$ python3 -q
>>> import numpy as np
>>> from numpy import linalg as LA
>>> np.set_printoptions(suppress=True, linewidth=200)
>>> mat = np.load("w.npy")
>>> mat
array([[ 0,  3, -2,  3],
       [ 3,  2, -3,  0],
       [-2,  2, -3,  3],
       [-3,  2,  2, -2],
       [-3, -1,  1,  3],
       [-2,  3,  2, -2],
       [-1,  2,  3, -2],
       [-2, -1,  2, -1],
       [ 0,  2, -1,  2],
       [-3,  1,  1,  3]])
>>> u = np.array([2, 7, 8])
>>> np.array([np.convolve(row, u, "same") for row in mat])
array([[  6,  17,  16,   5],
       [ 25,  32,  -5, -24],
       [-10,  -8,   1,  -3],
       [-17,  -6,  26,   2],
       [-23, -29,   5,  29],
       [ -8,   9,  34,   2],
       [ -3,  12,  33,  10],
       [-16, -19,   4,   9],
       [  4,  12,  13,   6],
       [-19, -15,  21,  29]])
>>> np.cross(mat[6, :3], mat[1, :3])
array([-12,   6,  -8])
>>> P = mat @ LA.solve(mat.T @ mat, mat.T)
>>> np.round(np.diag(P), 2)
array([0.4 , 0.38, 0.72, 0.46, 0.41, 0.4 , 0.45, 0.17, 0.22, 0.39])
>>> np.round(P @ mat[:, 2], 2)
array([-2., -3., -3.,  2.,  1.,  2.,  3.,  2., -1.,  1.])
>>> np.allclose(P @ P, P)
True
>>> round(np.trace(P), 2)
np.float64(4.0)
>>> E = np.load("run18.npy")
>>> E
array([[ -1,   3,   2,  -1,   1,   0,   3,   1,   0,  -3,  -3],
       [ -5,  15,  10,  -5,   5,   0,  15,   5,   0, -15, -15],
       [ -4,  12,   8,  -4,   4,   0,  12,   4,   0, -12, -12],
       [ -2,   6,   4,  -2,   2,   0,   6,   2,   0,  -6,  -6],
       [  0,   0,   0,   0,   0,   0,   0,   0,   0,   0,   0]])
>>> # columns 0 and 3 are equal
>>> Uu, s, vt = LA.svd(E)
>>> V = vt[:(s > 1e-8).sum()]
>>> rng = np.random.default_rng(69)
>>> vec = E[2] + -3 * E[1] + rng.integers(2) * np.eye(11)[4]
>>> vec
array([ 11., -33., -22.,  11., -11.,   0., -33., -11.,   0.,  33.,  33.])
>>> round(LA.norm(vec - V.T @ V @ vec), 2)
np.float64(0.0)
>>> np.round(V.T @ V, 2)
array([[ 0.02, -0.07, -0.05,  0.02, -0.02,  0.  , -0.07, -0.02,  0.  ,  0.07,  0.07],
       [-0.07,  0.2 ,  0.14, -0.07,  0.07,  0.  ,  0.2 ,  0.07,  0.  , -0.2 , -0.2 ],
       [-0.05,  0.14,  0.09, -0.05,  0.05,  0.  ,  0.14,  0.05,  0.  , -0.14, -0.14],
       [ 0.02, -0.07, -0.05,  0.02, -0.02,  0.  , -0.07, -0.02,  0.  ,  0.07,  0.07],
       [-0.02,  0.07,  0.05, -0.02,  0.02,  0.  ,  0.07,  0.02,  0.  , -0.07, -0.07],
       [ 0.  ,  0.  ,  0.  ,  0.  ,  0.  ,  0.  ,  0.  ,  0.  ,  0.  ,  0.  ,  0.  ],
       [-0.07,  0.2 ,  0.14, -0.07,  0.07,  0.  ,  0.2 ,  0.07,  0.  , -0.2 , -0.2 ],
       [-0.02,  0.07,  0.05, -0.02,  0.02,  0.  ,  0.07,  0.02,  0.  , -0.07, -0.07],
       [ 0.  ,  0.  ,  0.  ,  0.  ,  0.  ,  0.  ,  0.  ,  0.  ,  0.  ,  0.  ,  0.  ],
       [ 0.07, -0.2 , -0.14,  0.07, -0.07,  0.  , -0.2 , -0.07,  0.  ,  0.2 ,  0.2 ],
       [ 0.07, -0.2 , -0.14,  0.07, -0.07,  0.  , -0.2 , -0.07,  0.  ,  0.2 ,  0.2 ]])
>>> LA.matrix_rank(np.vstack([E, vec]))
np.int64(1)
>>> np.round(np.diag(V.T @ V), 2)
array([0.02, 0.2 , 0.09, 0.02, 0.02, 0.  , 0.2 , 0.02, 0.  , 0.2 , 0.2 ])
>>> Uu, s, vt = LA.svd(E)
>>> np.argmax(s[:-1] / (s[1:] + 1e-6)) + 1
np.int64(1)
>>> Y = Uu[:, :1] @ np.diag(s[:1]) @ vt[:1]
>>> round(np.abs(E - Y).max(), 2)
np.float64(0.0)
>>> Y.round(2)
array([[ -1.,   3.,   2.,  -1.,   1.,   0.,   3.,   1.,   0.,  -3.,  -3.],
       [ -5.,  15.,  10.,  -5.,   5.,   0.,  15.,   5.,   0., -15., -15.],
       [ -4.,  12.,   8.,  -4.,   4.,   0.,  12.,   4.,   0., -12., -12.],
       [ -2.,   6.,   4.,  -2.,   2.,   0.,   6.,   2.,   0.,  -6.,  -6.],
       [  0.,   0.,   0.,   0.,   0.,   0.,   0.,   0.,   0.,   0.,   0.]])
>>> round(LA.norm(E - Y, 2), 2), round(s[1], 2)
(np.float64(0.0), np.float64(0.0))
>>> G = np.cov(mat, rowvar=False)
>>> np.round(mat.std(axis=0), 2)
array([1.79, 1.36, 2.14, 2.19])
>>> np.round(np.polyfit(mat[:, 3], mat[:, 0], 1), 2)
array([-0.02, -1.29])
>>> G.shape
(4, 4)
>>> np.round(LA.eigvalsh(G)[::-1], 2)
array([9.06, 4.98, 1.47, 0.52])
>>> np.argsort(-mat.std(axis=0).round(6), kind="stable")
array([3, 2, 0, 1])
>>> np.argwhere(np.triu(np.abs(np.corrcoef(mat.T)) > 0.8, 1))
array([], shape=(0, 2), dtype=int64)
>>> G.round(2)
array([[ 3.57,  1.06, -2.6 , -0.1 ],
       [ 1.06,  2.06, -1.  , -0.5 ],
       [-2.6 , -1.  ,  5.07, -3.16],
       [-0.1 , -0.5 , -3.16,  5.34]])
>>> np.round(np.corrcoef(mat.T), 2)
array([[ 1.  ,  0.39, -0.61, -0.02],
       [ 0.39,  1.  , -0.31, -0.15],
       [-0.61, -0.31,  1.  , -0.61],
       [-0.02, -0.15, -0.61,  1.  ]])
>>> round(float(np.corrcoef(mat[:, 3], mat[:, 0])[0, 1]), 2)
-0.02
>>> u = np.array([2, 3, 0])
>>> np.cross(E[0, :3], E[4, :3])
array([0, 0, 0])
>>> np.unique(E.round(6), axis=0).shape
(5, 11)
>>> np.round(E @ LA.pinv(E) @ E, 2)
array([[ -1.,   3.,   2.,  -1.,   1.,   0.,   3.,   1.,   0.,  -3.,  -3.],
       [ -5.,  15.,  10.,  -5.,   5.,   0.,  15.,   5.,   0., -15., -15.],
       [ -4.,  12.,   8.,  -4.,   4.,   0.,  12.,   4.,   0., -12., -12.],
       [ -2.,   6.,   4.,  -2.,   2.,   0.,   6.,   2.,   0.,  -6.,  -6.],
       [  0.,   0.,   0.,   0.,   0.,   0.,   0.,   0.,   0.,   0.,   0.]])
>>> np.abs(np.diag(LA.qr(E)[1])) > 1e-9
array([ True, False, False, False, False])
>>> np.allclose(E[:-1].T @ LA.lstsq(E[:-1].T, E[-1])[0], E[-1])
True
>>> K = np.load("a.npy")
>>> K
array([[-1,  0,  0,  0,  0,  0,  0],
       [ 0,  0,  0,  0,  0,  0,  0],
       [ 1, -2, -2,  0,  0,  0,  0],
       [ 2,  2, -1, -1,  0,  0,  0],
       [ 2, -1,  1,  2,  1,  0,  0],
       [-1,  1,  0,  1,  2,  0,  0],
       [ 0,  1, -1,  1, -2,  1,  0]])
>>> # null space of dimension 1
>>> round(LA.norm(K, 2) / LA.norm(K), 2)
np.float64(0.55)
>>> LA.cond(K) > 100
np.True_
>>> Uu, s, vt = LA.svd(K)
>>> s.round(2)
array([3.73, 3.54, 3.05, 2.5 , 2.01, 0.04, 0.  ])
>>> Y = Uu[:, :6] @ np.diag(s[:6]) @ vt[:6]
>>> LA.matrix_rank(K, rtol=0.05)
np.int64(5)
>>> Y.round(2) + 0
array([[-1.,  0.,  0.,  0.,  0.,  0.,  0.],
       [ 0.,  0.,  0.,  0.,  0.,  0.,  0.],
       [ 1., -2., -2.,  0.,  0.,  0.,  0.],
       [ 2.,  2., -1., -1.,  0.,  0.,  0.],
       [ 2., -1.,  1.,  2.,  1.,  0.,  0.],
       [-1.,  1.,  0.,  1.,  2.,  0.,  0.],
       [ 0.,  1., -1.,  1., -2.,  1.,  0.]])
>>> round(LA.norm(K - Y) / LA.norm(K), 2)
np.float64(0.0)
>>> round(float(LA.norm(K - Y, 2)), 2), s[6]
(0.0, np.float64(0.0))
>>> LA.matrix_rank(Y)
np.int64(6)
>>> Y = K + rng.integers(-2, 3, (7, 6)) @ rng.integers(-2, 3, (6, 7))
>>> Y
array([[-3,  1,  2,  2,  5, -5,  2],
       [-1, -3,  3,  2,  8, -6,  4],
       [ 1, -2, -2, -2, -3,  1,  1],
       [ 0, -2,  5, -2,  5,  2,  3],
       [ 0, -4,  9, -2,  0,  5,  7],
       [-1,  0,  8, -2,  2,  2,  5],
       [-3,  2,  0,  3, -6, 13,  2]])
>>> Y - K
array([[-2,  1,  2,  2,  5, -5,  2],
       [-1, -3,  3,  2,  8, -6,  4],
       [ 0,  0,  0, -2, -3,  1,  1],
       [-2, -4,  6, -1,  5,  2,  3],
       [-2, -3,  8, -4, -1,  5,  7],
       [ 0, -1,  8, -3,  0,  2,  5],
       [-3,  1,  1,  2, -4, 12,  2]])
>>> np.allclose(K @ K.T, K.T @ K)
False
>>> np.round(np.sort(np.abs(LA.eigvals(K))), 2)
array([0., 0., 0., 1., 1., 1., 2.])
>>> (K - K.T) / 2
array([[ 0. ,  0. , -0.5, -1. , -1. ,  0.5,  0. ],
       [ 0. ,  0. ,  1. , -1. ,  0.5, -0.5, -0.5],
       [ 0.5, -1. ,  0. ,  0.5, -0.5,  0. ,  0.5],
       [ 1. ,  1. , -0.5,  0. , -1. , -0.5, -0.5],
       [ 1. , -0.5,  0.5,  1. ,  0. , -1. ,  1. ],
       [-0.5,  0.5,  0. ,  0.5,  1. ,  0. , -0.5],
       [ 0. ,  0.5, -0.5,  0.5, -1. ,  0.5,  0. ]])
>>> (K + K.T) / 2
array([[-1. ,  0. ,  0.5,  1. ,  1. , -0.5,  0. ],
       [ 0. ,  0. , -1. ,  1. , -0.5,  0.5,  0.5],
       [ 0.5, -1. , -2. , -0.5,  0.5,  0. , -0.5],
       [ 1. ,  1. , -0.5, -1. ,  1. ,  0.5,  0.5],
       [ 1. , -0.5,  0.5,  1. ,  1. ,  1. , -1. ],
       [-0.5,  0.5,  0. ,  0.5,  1. ,  0. ,  0.5],
       [ 0. ,  0.5, -0.5,  0.5, -1. ,  0.5,  0. ]])
>>> K @ K
array([[ 1,  0,  0,  0,  0,  0,  0],
       [ 0,  0,  0,  0,  0,  0,  0],
       [-3,  4,  4,  0,  0,  0,  0],
       [-5,  0,  3,  1,  0,  0,  0],
       [ 5,  1, -3,  0,  1,  0,  0],
       [ 7,  0,  1,  3,  2,  0,  0],
       [-4,  7, -1, -4,  0,  0,  0]])
>>> np.trace(K)
np.int64(-3)
>>> K - K[0]
array([[ 0,  0,  0,  0,  0,  0,  0],
       [ 1,  0,  0,  0,  0,  0,  0],
       [ 2, -2, -2,  0,  0,  0,  0],
       [ 3,  2, -1, -1,  0,  0,  0],
       [ 3, -1,  1,  2,  1,  0,  0],
       [ 0,  1,  0,  1,  2,  0,  0],
       [ 1,  1, -1,  1, -2,  1,  0]])
>>> LA.matrix_rank(K)
np.int64(6)
>>> K.shape
(7, 7)
>>> np.unravel_index(np.abs(K).argmax(), K.shape)
(np.int64(2), np.int64(1))
>>> np.abs(K).max()
np.int64(2)
>>> K.sum(axis=0)
array([ 3,  1, -3,  3,  1,  1,  0])
